$ python3 -q
>>> import numpy as np
>>> import numpy.linalg as la
>>> np.set_printoptions(precision=2, suppress=True, linewidth=140)
>>> def tidy(a):
...     return np.round(a, 2) + 0
... 
>>> arr = np.loadtxt("m.csv", delimiter=",")
>>> arr
array([[ -0.9,   0.2,   8. ,  -1.8,   0. ,  -0.1,   0. ,  -1.6,   0.2],
       [ -0.1,   1.2,   8. ,  -0.5,   3.2,   0.9,  -0.7,  -1.4,   1.7],
       [ -0.3,  -0.4, -18. ,  -1.7,   1.3,  -2. ,   0.4,   0.5,   0.9],
       [ -1.5,   1. , -28. ,  -0.2,   0.6,   0.4,  -0.5,  -0.1,   0.8],
       [ -1.3,  -0.2,   6. ,  -0.5,   0.7,   1.2,   0.8,  -0.3,   1.2],
       [ -1.1,   0.8,  22. ,  -1.4,   0.3,   0. ,  -0.8,   0.7,   1.4],
       [  0. ,   0.5,   0. ,   1.5,   0.1,  -0.2,  -1.7,   0. ,  -0.7],
       [  2.1,   0.1, -32. ,   0.2,   0.9,   1.2,   0.3,   0.6,   0.5]])
>>> # column 2 is much longer than the rest
>>> left, sigma = la.svd(arr)
Traceback (most recent call last):
  File "<python-input-7>", line 1, in <module>
    left, sigma = la.svd(arr)
    ^^^^^^^^^^^
ValueError: too many values to unpack (expected 2)
>>> left, sigma, Vt = la.svd(arr, full_matrices=False)
>>> (sigma > 1e-8).sum()
np.int64(8)
>>> tidy(left.T @ left)
array([[1., 0., 0., 0., 0., 0., 0., 0.],
       [0., 1., 0., 0., 0., 0., 0., 0.],
       [0., 0., 1., 0., 0., 0., 0., 0.],
       [0., 0., 0., 1., 0., 0., 0., 0.],
       [0., 0., 0., 0., 1., 0., 0., 0.],
       [0., 0., 0., 0., 0., 1., 0., 0.],
       [0., 0., 0., 0., 0., 0., 1., 0.],
       [0., 0., 0., 0., 0., 0., 0., 1.]])
>>> left.shape, sigma.shape, Vt.shape
((8, 8), (8,), (8, 9))
>>> tidy(Vt @ Vt.T)
array([[1., 0., 0., 0., 0., 0., 0., 0.],
       [0., 1., 0., 0., 0., 0., 0., 0.],
       [0., 0., 1., 0., 0., 0., 0., 0.],
       [0., 0., 0., 1., 0., 0., 0., 0.],
       [0., 0., 0., 0., 1., 0., 0., 0.],
       [0., 0., 0., 0., 0., 1., 0., 0.],
       [0., 0., 0., 0., 0., 0., 1., 0.],
       [0., 0., 0., 0., 0., 0., 0., 1.]])
>>> np.allclose(left * sigma @ Vt, arr)
True
>>> tidy(left.T @ arr @ Vt.T)
array([[52.75,  0.  ,  0.  ,  0.  ,  0.  ,  0.  ,  0.  ,  0.  ],
       [ 0.  ,  5.34,  0.  ,  0.  ,  0.  ,  0.  ,  0.  ,  0.  ],
       [ 0.  ,  0.  ,  3.7 ,  0.  ,  0.  ,  0.  ,  0.  ,  0.  ],
       [ 0.  ,  0.  ,  0.  ,  2.83,  0.  ,  0.  ,  0.  ,  0.  ],
       [ 0.  ,  0.  ,  0.  ,  0.  ,  2.55,  0.  ,  0.  ,  0.  ],
       [ 0.  ,  0.  ,  0.  ,  0.  ,  0.  ,  2.12,  0.  ,  0.  ],
       [ 0.  ,  0.  ,  0.  ,  0.  ,  0.  ,  0.  ,  1.45,  0.  ],
       [ 0.  ,  0.  ,  0.  ,  0.  ,  0.  ,  0.  ,  0.  ,  0.39]])
>>> tidy(sigma / sigma[0])
array([1.  , 0.1 , 0.07, 0.05, 0.05, 0.04, 0.03, 0.01])
>>> f = np.array([2, 2, -3])
>>> tidy(np.cross(arr[4, :3], arr[1, :3]))
array([-8.8 ,  9.8 , -1.58])
>>> tidy(np.polyval(f, arr[4]))
array([-2.22, -3.32, 81.  , -3.5 , -0.62,  2.28, -0.12, -3.42,  2.28])
>>> F, _ = la.qr(np.array([[-0.4, 0.4, -0.3, -0.7, -1.5, -0.7, 0.6, 0.1, 0.2],
...     [0.4, -1.3, 1.0, -0.3, 0.5, 1.3, -0.9, -0.1, -0.8],
...     [0.9, -0.2, 1.4, 1.7, -0.8, 0.0, 1.1, 1.7, 1.3],
...     [-2.1, 0.5, -0.1, -0.4, 0.2, -0.9, -0.9, 0.6, -0.5],
...     [-0.5, 1.6, -1.7, 1.5, 0.7, -1.1, 0.5, 0.2, 1.5],
...     [-0.6, -1.0, 1.3, 0.0, 1.3, -0.4, -1.3, -0.7, -0.3],
...     [-1.3, -1.4, 0.6, 0.4, -1.1, -1.0, 0.2, -0.9, 1.4],
...     [2.0, -1.1, -0.3, -0.6, -1.1, 1.7, -0.1, 1.2, 0.1],
...     [0.5, -0.5, -0.8, -0.2, 0.6, -1.3, -0.5, 0.3, -1.4]]))
>>> tidy(F)
array([[-0.12,  0.11,  0.04,  0.33,  0.56, -0.37,  0.15, -0.41,  0.49],
       [ 0.12, -0.41, -0.07,  0.02, -0.25,  0.38,  0.06,  0.13,  0.76],
       [ 0.26,  0.  , -0.63, -0.51,  0.28, -0.23,  0.3 ,  0.21,  0.06],
       [-0.6 ,  0.01,  0.02,  0.18,  0.04,  0.13,  0.65,  0.39, -0.08],
       [-0.14,  0.51,  0.31, -0.61, -0.14,  0.2 ,  0.2 , -0.31,  0.24],
       [-0.17, -0.39, -0.25, -0.03, -0.47, -0.24,  0.28, -0.61, -0.16],
       [-0.37, -0.58,  0.24, -0.45,  0.43,  0.05, -0.25, -0.04, -0.08],
       [ 0.58, -0.22,  0.36,  0.05,  0.25,  0.28,  0.51, -0.17, -0.25],
       [ 0.14, -0.13,  0.49, -0.14, -0.26, -0.69,  0.13,  0.34,  0.15]])
>>> # columns are unit length and at right angles
>>> tidy(la.svd(F, compute_uv=False))
array([1., 1., 1., 1., 1., 1., 1., 1., 1.])
>>> tidy(la.norm(F, axis=0))
array([1., 1., 1., 1., 1., 1., 1., 1., 1.])
>>> x0 = np.array([5, -4, -4, 1, -1, 0, 3, 0, -3])
>>> 9 - la.matrix_rank(F - np.eye(9), tol=1e-8)
np.int64(1)
>>> tidy(la.det(F))
np.float64(1.0)
>>> [p for p in range(1, 25) if np.allclose(la.matrix_power(F, p), np.eye(9))]
[]
>>> tidy(la.norm(x0)), tidy(la.norm(F @ x0))
(np.float64(8.77), np.float64(8.77))
>>> tidy(np.sort(np.abs(np.degrees(np.angle(la.eigvals(F))))))
array([  0.  ,  68.26,  68.26, 103.55, 103.55, 118.24, 118.24, 169.11, 169.11])
>>> feats = np.load("sample19.npy")
>>> feats
array([[-2.,  8.,  3., -6.,  5.,  7.],
       [ 0.,  4.,  6.,  9.,  2.,  1.],
       [ 0.,  7., -6., -7.,  8.,  7.],
       [ 0.,  1.,  0.,  8., -3., -7.],
       [ 0., -9.,  1.,  2.,  5.,  1.],
       [ 0., -1., -5., -6., -2.,  8.]])
>>> rng = np.random.default_rng(95055)
>>> lab = rng.permutation(6)
>>> other = feats[:, lab] * rng.choice([-1, 1], 6)
>>> other
array([[ 5.,  8., -2.,  7.,  6., -3.],
       [ 2.,  4.,  0.,  1., -9., -6.],
       [ 8.,  7.,  0.,  7.,  7.,  6.],
       [-3.,  1.,  0., -7., -8., -0.],
       [ 5., -9.,  0.,  1., -2., -1.],
       [-2., -1.,  0.,  8.,  6.,  5.]])
>>> left, _, Vt = la.svd(feats.T @ other)
>>> tidy(la.lstsq(feats, other)[0])
array([[ 0.,  0.,  1.,  0.,  0.,  0.],
       [ 0.,  1.,  0.,  0.,  0.,  0.],
       [ 0.,  0.,  0.,  0.,  0., -1.],
       [ 0.,  0.,  0.,  0., -1.,  0.],
       [ 1.,  0.,  0.,  0.,  0.,  0.],
       [ 0.,  0.,  0.,  1.,  0.,  0.]])
>>> data = np.loadtxt("a.csv", delimiter=",")
>>> data
array([[ 5.,  0.,  4.],
       [ 0.,  5., -3.],
       [ 4., -3.,  5.]])
>>> # symmetric
>>> f = np.array([2, 4, 5, 8, 7, 7])
>>> other = feats + np.outer(f, np.eye(6)[5])
>>> other
array([[-2.,  8.,  3., -6.,  5.,  9.],
       [ 0.,  4.,  6.,  9.,  2.,  5.],
       [ 0.,  7., -6., -7.,  8., 12.],
       [ 0.,  1.,  0.,  8., -3.,  1.],
       [ 0., -9.,  1.,  2.,  5.,  8.],
       [ 0., -1., -5., -6., -2., 15.]])
>>> tidy(la.det(other) / la.det(feats)), tidy(1 + la.solve(feats, f)[5])
(np.float64(1.95), np.float64(1.95))
>>> other = arr / la.norm(arr, axis=1, keepdims=True)
>>> gram = other @ other.T
>>> np.argwhere(np.triu(np.abs(gram) > 0.95, 1))
array([[0, 5],
       [0, 7],
       [2, 3],
       [2, 5],
       [2, 7],
       [3, 5],
       [3, 7],
       [5, 7]])
>>> tidy(gram[1])
array([ 0.89,  1.  , -0.85, -0.86,  0.91,  0.9 ,  0.  , -0.87])
>>> tidy(la.norm(other, axis=1))
array([1., 1., 1., 1., 1., 1., 1., 1.])
>>> (gram - 2 * np.eye(8)).round(6).argmax(axis=1)
array([5, 4, 3, 7, 5, 0, 3, 3])
>>> tidy(la.norm(data, 2) / la.norm(data))
np.float64(0.89)
>>> np.argsort(-la.norm(data, axis=0).round(6), kind="stable")[:3]
array([2, 0, 1])
>>> w, V = la.eigh(data)
>>> x0 = np.array([2, 0, 1])
>>> tidy(V * np.abs(w) @ V.T)
array([[ 5.,  0.,  4.],
       [ 0.,  5., -3.],
       [ 4., -3.,  5.]])
>>> x0 @ data @ x0
np.float64(41.0)
>>> x0 @ data @ x0 / (x0 @ x0), tidy(w[0]), w[-1]
(np.float64(8.2), np.float64(0.0), np.float64(10.0))
>>> np.abs(data).sum(axis=1).max(), np.abs(w).max()
(np.float64(12.0), np.float64(10.0))
>>> X = np.loadtxt("mat.csv", delimiter=",")
>>> X
array([[-1., -2., -2., -2., -2.],
       [-2., -4., -5., -6.,  2.],
       [-1., -5., -6., -7.,  6.],
       [ 0., -1., -2., -3., -1.],
       [ 0.,  2.,  1., -1.,  1.],
       [-1., -4., -4., -4.,  7.],
       [-2., -2., -4., -7.,  3.],
       [-1., -2., -2., -2., -2.],
       [-1.,  0., -1., -3., -1.],
       [ 0., -1., -2., -3., -1.],
       [-2., -3., -3., -3.,  3.],
       [-2., -1., -2., -4.,  4.],
       [ 0., -5., -4., -2.,  1.],
       [-1., -3., -4., -5., -3.],
       [ 0.,  0.,  0.,  0.,  0.],
       [ 0.,  0.,  0.,  0.,  0.]])
>>> Xs = (X - X.mean(axis=0)) / X.std(axis=0)
>>> tidy(Xs.std(axis=0))
array([1., 1., 1., 1., 1.])
>>> coef = la.lstsq(np.delete(Xs, 3, axis=1), Xs[:, 3])[0]
>>> tidy(coef)
array([ 0.1 , -1.35,  2.02, -0.06])
>>> np.abs(coef).argmax()
np.int64(2)
